$ python3 -q
>>> import numpy as np
>>> import numpy.linalg as la
>>> np.set_printoptions(suppress=True, linewidth=100)
>>> mat = np.array([[0, 0, 1], [0, 1, 0], [1, 0, 0]])
>>> # symmetric, so the eigenvalues are real
>>> rng = np.random.default_rng(781940)
>>> labels = rng.permutation(3)
>>> M2 = mat[:, labels] * rng.choice([-1, 1], 3)
>>> M2
array([[0, 0, 1],
       [0, 1, 0],
       [1, 0, 0]])
>>> U, _, VT = la.svd(mat.T @ M2)
>>> np.round(la.lstsq(mat, M2)[0], 2)
array([[1., 0., 0.],
       [0., 1., 0.],
       [0., 0., 1.]])
>>> O, R = la.qr(mat)
>>> R
array([[-1.,  0.,  0.],
       [ 0.,  1.,  0.],
       [ 0.,  0., -1.]])
>>> O
array([[ 0.,  0., -1.],
       [-0.,  1.,  0.],
       [-1., -0.,  0.]])
>>> np.allclose(R.T @ R, mat.T @ mat)
True
>>> O @ R
array([[0., 0., 1.],
       [0., 1., 0.],
       [1., 0., 0.]])
>>> vec = np.array([3, -3, -3])
>>> y = O @ vec
>>> y
array([ 3., -3., -3.])
>>> np.round(la.solve(O, O[:, 2]), 2)
array([-0.,  0.,  1.])
>>> np.round(la.solve(O, y), 2)
array([ 3., -3., -3.])
>>> hat = np.triu(np.array([[3, 2, 3], [1, 0, 1], [1, 1, 3]]), 1) + np.eye(3)
>>> M2 = hat @ mat @ la.inv(hat)
>>> np.trace(M2), np.trace(mat)
(np.float64(1.0), np.int64(1))
>>> round(float(la.det(M2)), 2)
-1.0
>>> M = np.loadtxt("m.csv", delimiter=",")
>>> M.round(2)
array([[ 1.66, -4.47, -1.51],
       [ 4.21,  0.47,  2.66],
       [-0.83, -4.11, -2.73],
       [-4.32,  2.19, -1.26],
       [-2.11, -3.35, -3.05],
       [-2.79,  4.09,  0.66],
       [-3.34, -2.11, -3.06],
       [ 1.19, -4.51, -1.8 ],
       [ 4.24,  0.38,  2.63],
       [-3.66, -1.64, -2.99],
       [-3.23, -2.25, -3.08],
       [ 3.81,  1.39,  2.93],
       [ 1.24, -4.51, -1.77]])
>>> # rows and columns are dependent
>>> rk = la.matrix_rank(M)
>>> rk
np.int64(2)
>>> ns = la.svd(M)[2][rk:].T
>>> [int(la.matrix_rank(np.delete(M, i, axis=0))) for i in range(13)]
[2, 2, 2, 2, 2, 2, 2, 2, 2, 2, 2, 2, 2]
>>> np.allclose(M @ ns, 0)
True
>>> la.matrix_rank(M.T @ M), la.matrix_rank(M @ M.T)
(np.int64(2), np.int64(2))
>>> ns.shape
(3, 1)
>>> [int(la.matrix_rank(M[:i])) for i in range(1, len(M) + 1)]
[1, 2, 2, 2, 2, 2, 2, 2, 2, 2, 2, 2, 2]
>>> [int(la.matrix_rank(M[:, :j + 1])) for j in range(3)]
[1, 2, 2]
>>> np.round(ns[:, 0] / ns[np.abs(ns[:, 0]).round(6).argmax(), 0], 2)
array([-0.57, -0.55,  1.  ])
>>> Ac = M - M.mean(axis=0)
>>> U, sig, VT = la.svd(Ac, full_matrices=False)
>>> round(float((sig ** 2).sum() ** 2 / (sig ** 4).sum()), 2)
1.91
>>> sig.round(2) + 0
array([13.22, 10.54,  0.  ])
>>> np.abs(U[:, 0]).argmax()
np.int64(11)
>>> feats = np.load("run13.npy")
>>> feats
array([[-0.4 ,  0.5 ,  0.2 ,  0.  , -0.3 ],
       [ 1.06,  1.29, -0.8 , -0.62,  1.09],
       [ 0.  ,  1.6 ,  1.3 , -1.1 ,  0.3 ],
       [ 0.2 , -0.9 ,  0.1 ,  0.3 ,  1.4 ],
       [ 1.1 ,  1.3 , -0.8 , -0.6 ,  1.1 ]])
>>> U, sig = la.svd(feats)
Traceback (most recent call last):
  File "<python-input-45>", line 1, in <module>
    U, sig = la.svd(feats)
    ^^^^^^
ValueError: too many values to unpack (expected 2)
>>> U, sig, VT = la.svd(feats, full_matrices=False)
>>> np.round(sig / sig[0], 2)
array([1.  , 0.68, 0.43, 0.1 , 0.01])
>>> (sig > 1e-8).sum()
np.int64(5)
>>> np.allclose(U * sig @ VT, feats)
True
>>> np.abs(U[:, 0]).round(6).argmax()
np.int64(4)
>>> labels = rng.permutation(5)
>>> M2 = feats[:, labels] * rng.choice([-1, 1], 5)
>>> M2
array([[-0.5 ,  0.3 ,  0.4 ,  0.  , -0.2 ],
       [-1.29, -1.09, -1.06, -0.62,  0.8 ],
       [-1.6 , -0.3 , -0.  , -1.1 , -1.3 ],
       [ 0.9 , -1.4 , -0.2 ,  0.3 , -0.1 ],
       [-1.3 , -1.1 , -1.1 , -0.6 ,  0.8 ]])
>>> U, _, VT = la.svd(feats.T @ M2)
>>> np.round(la.lstsq(feats, M2)[0], 2) + 0
array([[ 0.,  0., -1.,  0.,  0.],
       [-1.,  0.,  0.,  0.,  0.],
       [ 0.,  0.,  0.,  0., -1.],
       [ 0.,  0.,  0.,  1.,  0.],
       [ 0., -1.,  0.,  0.,  0.]])
>>> np.round(U @ VT, 2) + 0
array([[ 0.,  0., -1.,  0.,  0.],
       [-1.,  0.,  0.,  0.,  0.],
       [ 0.,  0.,  0.,  0., -1.],
       [ 0.,  0.,  0.,  1.,  0.],
       [ 0., -1.,  0.,  0.,  0.]])
>>> vec = np.array([-3, -3, 0, -3, 3])
>>> y = M2 @ vec
>>> y.round(2) + 0
array([ 0. , 11.4,  5.1,  0.3, 11.4])
>>> np.round(la.solve(M2.T, M2[4]), 2) + 0
array([0., 0., 0., 0., 1.])
>>> np.round(la.solve(M2, y + M2[:, 4]), 2) + 0
array([-3., -3.,  0., -3.,  4.])
>>> np.round(la.solve(M2, 3 * y), 2) + 0
array([-9., -9.,  0., -9.,  9.])
>>> E = np.load("layer18.npy")
>>> E
array([[0, 1, 0],
       [0, 3, 0],
       [0, 0, 1]])
>>> # 2 blocks once reordered
>>> np.round(la.norm(E, axis=0), 2)
array([0.  , 3.16, 1.  ])
>>> E[:, 0] @ E[:, 2]
np.int64(0)
>>> E @ E.T
array([[1, 3, 0],
       [3, 9, 0],
       [0, 0, 1]])
>>> np.round(la.svd(E, compute_uv=False), 2)
array([3.16, 1.  , 0.  ])
>>> M2 = E + rng.integers(-2, 3, (3, 2)) @ rng.integers(-2, 3, (2, 3))
>>> M2
array([[-4, -1,  4],
       [-2,  4,  6],
       [-2, -1,  3]])
>>> np.abs(M2 - E).sum(axis=1)
array([10,  9,  5])
>>> la.matrix_rank(M2 - E, tol=1e-8)
np.int64(2)
>>> np.round(la.svd(M2 - E, compute_uv=False), 2) + 0
array([8.75, 3.07, 0.  ])
>>> np.count_nonzero(E)
np.int64(3)
>>> E.shape
(3, 3)
>>> la.matrix_rank(E)
np.int64(2)
>>> E.sum(axis=0)
array([0, 4, 1])
>>> E.sum(axis=1)
array([1, 3, 1])
>>> np.allclose(feats, feats.T)
False
>>> la.determinant(feats)
Traceback (most recent call last):
  File "<python-input-81>", line 1, in <module>
    la.determinant(feats)
    ^^^^^^^^^^^^^^
AttributeError: module 'numpy.linalg' has no attribute 'determinant'
>>> np.round(np.abs(la.eigvals(feats)).max(), 2)
np.float64(1.99)
>>> np.round((feats - feats.T) / 2, 2)
array([[ 0.  , -0.28,  0.1 , -0.1 , -0.7 ],
       [ 0.28,  0.  , -1.2 ,  0.14, -0.1 ],
       [-0.1 ,  1.2 ,  0.  , -0.6 ,  0.55],
       [ 0.1 , -0.14,  0.6 ,  0.  ,  1.  ],
       [ 0.7 ,  0.1 , -0.55, -1.  ,  0.  ]])
>>> arr = np.load("data.npy")
>>> arr
array([[5., 1., 1.],
       [1., 5., 1.],
       [1., 1., 5.]])
>>> # symmetric
>>> labels = rng.permutation(3)
>>> M2 = arr[:, labels] * rng.choice([-1, 1], 3)
>>> M2
array([[-5.,  1., -1.],
       [-1.,  5., -1.],
       [-1.,  1., -5.]])
>>> U, _, VT = la.svd(arr.T @ M2)
>>> np.round(U @ VT, 2) + 0
array([[-1.,  0.,  0.],
       [ 0.,  1.,  0.],
       [ 0.,  0., -1.]])
>>> f, v = arr[1], arr[0]
>>> f @ f
np.float64(27.0)
>>> f @ v
np.float64(11.0)
>>> p = (f @ v) / (f @ f) * f
>>> p.round(2)
array([0.41, 2.04, 0.41])
>>> la.matrix_rank(np.outer(f, v))
np.int64(1)
>>> np.outer(f, v)
array([[ 5.,  1.,  1.],
       [25.,  5.,  5.],
       [ 5.,  1.,  1.]])
>>> X = np.load("out13.npy")
>>> X.round(2)
array([[ 0.31, -0.95],
       [ 0.95,  0.31]])
>>> # columns are unit length and at right angles
>>> np.round(la.pinv(X), 2)
array([[ 0.31,  0.95],
       [-0.95,  0.31]])
>>> np.round(la.svd(X, compute_uv=False), 2)
array([1., 1.])
>>> round(float(X[:, 0] @ X[:, 1]), 2)
0.0
>>> O, R = la.qr(X)
>>> O.round(2)
array([[-0.31, -0.95],
       [-0.95,  0.31]])
>>> np.round(O @ R, 2)
array([[ 0.31, -0.95],
       [ 0.95,  0.31]])
>>> O.shape, R.shape
((2, 2), (2, 2))
>>> np.allclose(R.T @ R, X.T @ X)
True
>>> round(float(abs(R[0, 0])), 2), round(float(la.norm(X[:, 0])), 2)
(1.0, 1.0)
>>> np.round(np.abs(np.diag(R)), 2)
array([1., 1.])
>>> np.round(O.T @ O, 2) + 0
array([[1., 0.],
       [0., 1.]])
>>> np.round(np.diff(X, axis=0), 2)
array([[0.64, 1.26]])
>>> np.zeros(2, 2)
Traceback (most recent call last):
  File "<python-input-114>", line 1, in <module>
    np.zeros(2, 2)
    ~~~~~~~~^^^^^^
TypeError: Cannot interpret '2' as a data type
>>> round(float(la.norm(X)), 2)
1.41
>>> np.round(la.svd(X, compute_uv=False), 2)
array([1., 1.])
>>> X.shape
(2, 2)
>>> J = np.load("block11.npy")
>>> J
array([[-6, -3,  5, -2,  5],
       [-3, -6, -3,  5, -2],
       [ 5, -3, -6, -3,  5],
       [-2,  5, -3, -6, -3],
       [ 5, -2,  5, -3, -6]])
>>> # symmetric
>>> ev, evecs = la.eig(J)
>>> np.round(J @ evecs[:, 0] - ev[0] * evecs[:, 0], 2) + 0
array([0., 0., 0., 0., 0.])
>>> round(float(np.prod(ev)), 2)
61440.0
>>> th = np.radians(36)
>>> R = np.eye(5)
>>> R[1, 1] = R[0, 0] = np.cos(th)
>>> R[1, 0], R[0, 1] = -np.sin(th), np.sin(th)
>>> R.round(2)
array([[ 0.81,  0.59,  0.  ,  0.  ,  0.  ],
       [-0.59,  0.81,  0.  ,  0.  ,  0.  ],
       [ 0.  ,  0.  ,  1.  ,  0.  ,  0.  ],
       [ 0.  ,  0.  ,  0.  ,  1.  ,  0.  ],
       [ 0.  ,  0.  ,  0.  ,  0.  ,  1.  ]])
>>> M2 = J @ R.T
>>> np.allclose(J @ J.T, M2 @ M2.T)
True
>>> np.round(la.svd(J, compute_uv=False), 2), np.round(la.svd(M2, compute_uv=False), 2)
(array([12.  , 11.05, 10.  ,  8.5 ,  5.45]), array([12.  , 11.05, 10.  ,  8.5 ,  5.45]))
>>> np.round(np.abs(M2 - J).max(axis=0), 2)
array([3.32, 4.1 , 0.  , 0.  , 0.  ])
>>> M2.round(2)
array([[-6.62,  1.1 ,  5.  , -2.  ,  5.  ],
       [-5.95, -3.09, -3.  ,  5.  , -2.  ],
       [ 2.28, -5.37, -6.  , -3.  ,  5.  ],
       [ 1.32,  5.22, -3.  , -6.  , -3.  ],
       [ 2.87, -4.56,  5.  , -3.  , -6.  ]])
>>> np.allclose(la.norm(J, axis=1), la.norm(M2, axis=1))
True
>>> round(la.det(R), 2), round(float(np.trace(R)), 2)
(np.float64(1.0), 4.62)
>>> M2 = J[0, 0] * J[1:] - np.outer(J[1:, 0], J[0])
>>> M2
array([[  0,  27,  33, -36,  27],
       [  0,  33,  11,  28, -55],
       [  0, -36,  28,  32,  28],
       [  0,  27, -55,  28,  11]])
>>> np.flatnonzero(~M2.round(6).any(axis=1))
array([], dtype=int64)
>>> np.round(J[:, 0] / J[0, 0], 2)
array([ 1.  ,  0.5 , -0.83,  0.33, -0.83])
>>> M2 = la.inv(J)
>>> M2.round(2) + 0
array([[-0.06, -0.05,  0.04, -0.06,  0.03],
       [-0.05, -0.09, -0.05,  0.  , -0.06],
       [ 0.04, -0.05, -0.05, -0.05,  0.04],
       [-0.06,  0.  , -0.05, -0.09, -0.05],
       [ 0.03, -0.06,  0.04, -0.05, -0.06]])
>>> np.round(la.det(J) * la.det(M2), 2)
np.float64(1.0)
>>> round(la.slogdet(J)[0], 2)
np.float64(1.0)
>>> M2 = feats + rng.integers(-2, 3, (5, 4)) @ rng.integers(-2, 3, (4, 5))
>>> M2.round(2)
array([[ 1.6 ,  5.5 ,  8.2 ,  2.  ,  1.7 ],
       [-1.94,  8.29,  2.2 , -2.62,  5.09],
       [ 5.  , -4.4 ,  2.3 , -1.1 , -2.7 ],
       [ 4.2 , -4.9 ,  0.1 , -3.7 ,  0.4 ],
       [ 0.1 , -1.7 ,  0.2 , -6.6 ,  1.1 ]])
>>> np.abs(M2 - feats).sum(axis=1)
array([19., 19., 15., 13., 11.])
>>> A = np.array([[0, 0, 0],
...     [1, 6, 0],
...     [2, 14, 8],
...     [0, 0, 0],
...     [5, 9, 14],
...     [0, 0, 0],
...     [4, 1, 6],
...     [2, 14, 8],
...     [0, 0, 0],
...     [1, 6, 0],
...     [1, 6, 0],
...     [4, 1, 6],
...     [5, 9, 14],
...     [0, 0, 0],
...     [1, 6, 0],
...     [4, 1, 6],
...     [0, 0, 0]])
>>> # rows 0 and 3 are equal
>>> labels = rng.permutation(3)
>>> M2 = A[:, labels] * rng.choice([-1, 1], 3)
>>> M2
array([[  0,   0,   0],
       [  0,   1,  -6],
       [ -8,   2, -14],
       [  0,   0,   0],
       [-14,   5,  -9],
       [  0,   0,   0],
       [ -6,   4,  -1],
       [ -8,   2, -14],
       [  0,   0,   0],
       [  0,   1,  -6],
       [  0,   1,  -6],
       [ -6,   4,  -1],
       [-14,   5,  -9],
       [  0,   0,   0],
       [  0,   1,  -6],
       [ -6,   4,  -1],
       [  0,   0,   0]])
>>> U, _, VT = la.svd(A.T @ M2)
>>> np.round(U @ VT, 2) + 0
array([[ 0.,  1.,  0.],
       [ 0.,  0., -1.],
       [-1.,  0.,  0.]])
>>> np.round(la.lstsq(A, M2)[0], 2) + 0
array([[ 0.,  1.,  0.],
       [ 0.,  0., -1.],
       [-1.,  0.,  0.]])
>>> Z = M2[[5, 4]].astype(float)
>>> for _ in range(7):
...     labels = la.norm(M2[:, None] - Z, axis=-1).argmin(axis=1)
...     Z = np.array([M2[labels == j].mean(axis=0) for j in range(2)])
... 
>>> labels
array([0, 0, 1, 0, 1, 0, 0, 1, 0, 0, 0, 0, 1, 0, 0, 0, 0])
>>> np.abs(Z[1] - Z[0]).argmax()
np.int64(0)
>>> np.round(Z[1] - Z[0], 2)
array([-9.62,  2.27, -9.42])
>>> labels = A[:, 0] > np.median(A[:, 0])
>>> f = A[labels].mean(axis=0) - A[~labels].mean(axis=0)
>>> np.argsort(-np.abs(f).round(6), kind="stable")
array([2, 1, 0])
>>> (((A - A.mean(axis=0)) @ f > 0) == labels).mean()
np.float64(1.0)
>>> labels.astype(int)
array([0, 0, 1, 0, 1, 0, 1, 1, 0, 0, 0, 1, 1, 0, 0, 1, 0])
>>> f.round(2)
array([3.31, 4.6 , 8.86])
